In [1]: import numpy as np

In [2]: import numpy.linalg as la

In [3]: np.set_printoptions(precision=3, suppress=True, linewidth=200)

In [4]: def rd(a):
   ...:     return np.round(a, 3) + 0
   ...: 

In [5]: rng = np.random.default_rng(82819)

In [6]: J = np.array([[-2, 1, -1, 2, 1],
   ...:     [0, 2, -2, 2, 1],
   ...:     [-2, -2, 0, 0, -2],
   ...:     [1, -1, -2, 2, -2],
   ...:     [1, 0, -2, 0, 2],
   ...:     [0, -1, 0, 0, 0],
   ...:     [1, -2, -2, 2, 2]]) * (rng.random((7, 5)) < 0.3)

In [7]: print(J)
[[-2  0  0  0  1]
 [ 0  0  0  0  1]
 [ 0  0  0  0  0]
 [ 0 -1  0  0  0]
 [ 1  0  0  0  2]
 [ 0 -1  0  0  0]
 [ 1  0 -2  0  2]]

In [8]: U, sv, Vt = la.svd(J)

In [9]: print(np.argmax(sv[:-1] / (sv[1:] + 1e-6)) + 1)
4

In [10]: print(rd(sv))
[3.61  2.279 1.414 1.332 0.   ]

In [11]: Y = U[:, :4] @ np.diag(sv[:4]) @ Vt[:4]

In [12]: print(la.matrix_rank(J, rtol=0.05))
4

In [13]: print(np.argsort(-la.norm(J, axis=0).round(6), kind="stable")[:3])
[4 0 2]

In [14]: print(la.cond(J) > 100)
True

In [15]: r = la.matrix_rank(J)

In [16]: print(r)
4

In [17]: null = la.svd(J)[2][r:].T

In [18]: print(null.shape)
(5, 1)

In [19]: print(np.allclose(J @ null, 0))
True

In [20]: print(null[:, 0] / null[np.abs(null[:, 0]).round(6).argmax(), 0])
[-0. -0. -0.  1. -0.]

In [21]: print([int(la.matrix_rank(J[:, :j + 1])) for j in range(5)])
[1, 2, 3, 3, 4]

In [22]: theta = np.radians(135)

In [23]: R = np.eye(5)

In [24]: R[4, 4] = R[3, 3] = np.cos(theta)

In [25]: R[4, 3], R[3, 4] = -np.sin(theta), np.sin(theta)

In [26]: print(rd(R))
[[ 1.     0.     0.     0.     0.   ]
 [ 0.     1.     0.     0.     0.   ]
 [ 0.     0.     1.     0.     0.   ]
 [ 0.     0.     0.    -0.707  0.707]
 [ 0.     0.     0.    -0.707 -0.707]]

In [27]: Y = J @ R.T

In [28]: print(rd(Y))
[[-2.     0.     0.     0.707 -0.707]
 [ 0.     0.     0.     0.707 -0.707]
 [ 0.     0.     0.     0.     0.   ]
 [ 0.    -1.     0.     0.     0.   ]
 [ 1.     0.     0.     1.414 -1.414]
 [ 0.    -1.     0.     0.     0.   ]
 [ 1.     0.    -2.     1.414 -1.414]]

In [29]: print(rd(la.det(R)), rd(np.trace(R)))
1.0 1.586

In [30]: print(np.allclose(J @ J.T, Y @ Y.T))
True

In [31]: print(rd(la.svd(J, compute_uv=False)), rd(la.svd(Y, compute_uv=False)))
[3.61  2.279 1.414 1.332 0.   ] [3.61  2.279 1.414 1.332 0.   ]
